% ipython --no-banner

In [1]: import numpy as np

In [2]: import numpy.linalg as la

In [3]: np.set_printoptions(suppress=True, linewidth=120)

In [4]: rnd = lambda a: np.round(a, 1) + 0

In [5]: J = np.load("case1.npy")

In [6]: J
Out[6]: 
array([[0, 0, 0, 0, 0, 0, 1, 0, 0, 0, 0, 0, 1],
       [0, 0, 0, 0, 0, 0, 0, 0, 0, 0, 1, 0, 0],
       [0, 0, 0, 0, 0, 1, 0, 0, 0, 1, 0, 1, 1],
       [0, 0, 0, 0, 0, 0, 0, 0, 0, 0, 0, 0, 0],
       [0, 0, 0, 0, 0, 0, 0, 0, 0, 0, 0, 0, 0],
       [0, 0, 1, 0, 0, 0, 0, 0, 1, 0, 0, 0, 0],
       [1, 0, 0, 0, 0, 0, 0, 0, 0, 0, 0, 0, 0],
       [0, 0, 0, 0, 0, 0, 0, 0, 0, 0, 0, 0, 0],
       [0, 0, 0, 0, 0, 1, 0, 0, 0, 0, 0, 0, 0],
       [0, 0, 1, 0, 0, 0, 0, 0, 0, 0, 0, 0, 0],
       [0, 1, 0, 0, 0, 0, 0, 0, 0, 0, 0, 0, 0],
       [0, 0, 1, 0, 0, 0, 0, 0, 0, 0, 0, 0, 0],
       [1, 0, 1, 0, 0, 0, 0, 0, 0, 0, 0, 0, 0]])

In [7]: r = la.matrix_rank(J)

In [8]: r
Out[8]: np.int64(8)

In [9]: ns = la.svd(J)[2][r:].T

In [10]: ns.shape
Out[10]: (13, 5)

In [11]: [int(la.matrix_rank(J[:, :j + 1])) for j in range(13)]
Out[11]: [1, 2, 3, 3, 3, 4, 5, 5, 6, 7, 8, 8, 8]

In [12]: [int(la.matrix_rank(J[:i])) for i in range(1, len(J) + 1)]
Out[12]: [1, 2, 3, 3, 3, 4, 5, 5, 6, 7, 8, 8, 8]

In [13]: Uu, sigma, Vt = la.svd(J)

In [14]: V = Vt[:(sigma > 1e-8).sum()]

In [15]: rng = np.random.default_rng(99418)

In [16]: x = J[4] + 5 * J[6] + rng.integers(2) * np.eye(13)[1]

In [17]: x
Out[17]: array([5., 1., 0., 0., 0., 0., 0., 0., 0., 0., 0., 0., 0.])

In [18]: rnd(la.norm(x - V.T @ V @ x))
Out[18]: np.float64(0.0)

In [19]: np.allclose(V.T @ V @ x, x)
Out[19]: True

In [20]: rnd(np.diag(V.T @ V))
Out[20]: array([1. , 1. , 1. , 0. , 0. , 1. , 0.6, 0. , 1. , 0.4, 1. , 0.4, 0.6])

In [21]: vals, V = la.eigh(J)

In [22]: x = np.array([-2, 1, -2, 2, -1, -2, -2, 1, 1, -1, 0, 0, 1])

In [23]: x @ J @ x
Out[23]: np.int64(8)

In [24]: (np.sign(V[:, -1].round(6)) == np.sign(V[0, -1].round(6))).astype(int)
Out[24]: array([1, 0, 1, 0, 0, 1, 1, 0, 1, 1, 0, 1, 1])

In [25]: np.abs(J).sum(axis=1).max(), rnd(np.abs(vals).max())
Out[25]: (np.int64(4), np.float64(2.2))

In [26]: rnd(la.eigvalsh(J[1:, 1:]))
Out[26]: array([-2.1, -1. , -0.8,  0. ,  0. ,  0. ,  0. ,  0. ,  0. ,  0.8,  1. ,  2.1])

In [27]: rnd(x @ J @ x / (x @ x)), rnd(vals[0]), rnd(vals[-1])
Out[27]: (np.float64(0.3), np.float64(-2.2), np.float64(2.2))

In [28]: W2 = np.array([[2, 0, 0, 2, 2],
    ...:     [2, 1, 2, 1, 0],
    ...:     [-1, -1, 1, 1, 1],
    ...:     [2, -2, 2, -2, -1],
    ...:     [-2, 2, 0, -2, 2]])

In [29]: arr = (rng.random((30, 5)) < 0.25) @ W2

In [30]: arr
Out[30]: 
array([[ 2,  1,  2,  1,  0],
       [-1, -1,  1,  1,  1],
       [ 1,  0,  3,  2,  1],
       [ 2, -2,  2, -2, -1],
       [ 2, -2,  2, -2, -1],
       [-2,  2,  0, -2,  2],
       [ 0,  0,  0,  0,  0],
       [ 2, -2,  2, -2, -1],
       [-1, -1,  1,  1,  1],
       [ 0,  0,  2, -4,  1],
       [-2,  2,  0, -2,  2],
       [ 0,  0,  2, -4,  1],
       [ 0,  0,  0,  0,  0],
       [-1, -1,  1,  1,  1],
       [ 2,  0,  0,  2,  2],
       [ 1, -3,  3, -1,  0],
       [ 0,  0,  0,  0,  0],
       [ 0,  0,  0,  0,  0],
       [ 0,  0,  0,  0,  0],
       [ 0,  0,  0,  0,  0],
       [-1,  2,  3,  0,  3],
       [-3,  1,  1, -1,  3],
       [ 2,  1,  2,  1,  0],
       [ 0,  0,  0,  0,  0],
       [-2,  2,  0, -2,  2],
       [-2,  2,  0, -2,  2],
       [ 2,  1,  2,  1,  0],
       [ 2,  1,  2,  1,  0],
       [ 2,  0,  0,  2,  2],
       [ 0,  0,  0,  0,  0]])

In [31]: # row 4 repeats row 3

In [32]: blk = np.stack([arr, -3 * arr, arr[::-1]])

In [33]: rnd(la.norm(blk, axis=(1, 2)))
Out[33]: array([17.7, 53.2, 17.7])

In [34]: la.matrix_rank(blk.reshape(3, -1))
Out[34]: np.int64(2)

In [35]: la.matrix_rank(blk)
Out[35]: array([5, 5, 5])

In [36]: blk.sum(axis=0)
Out[36]: 
array([[-4, -2, -4, -2,  0],
       [ 4,  2, -2,  0,  0],
       [ 0,  1, -4, -3, -2],
       [-2,  5, -2,  5,  2],
       [-6,  6, -4,  2,  4],
       [ 2, -2,  0,  2, -2],
       [ 0,  0,  0,  0,  0],
       [-2,  5, -2,  5,  2],
       [-1,  3, -1, -3,  1],
       [-1,  2, -1,  8,  1],
       [ 4, -4,  0,  4, -4],
       [ 0,  0, -4,  8, -2],
       [ 0,  0,  0,  0,  0],
       [ 2,  2, -2, -2, -2],
       [-3, -3,  3, -5, -4],
       [ 0,  6, -6,  4,  2],
       [-1, -1,  1,  1,  1],
       [ 0,  0,  0,  0,  0],
       [ 0,  0,  2, -4,  1],
       [-2,  2,  0, -2,  2],
       [ 2, -4, -4, -4, -5],
       [ 5, -3, -1,  3, -5],
       [-2, -4, -2, -4, -1],
       [ 0,  0,  0,  0,  0],
       [ 2, -2,  0,  2, -2],
       [ 6, -6,  2,  2, -5],
       [-2, -4, -2, -4, -1],
       [-3, -2, -1,  0,  1],
       [-5, -1,  1, -3, -3],
       [ 2,  1,  2,  1,  0]])

In [37]: (blk @ arr.T).shape
Out[37]: (3, 30, 30)
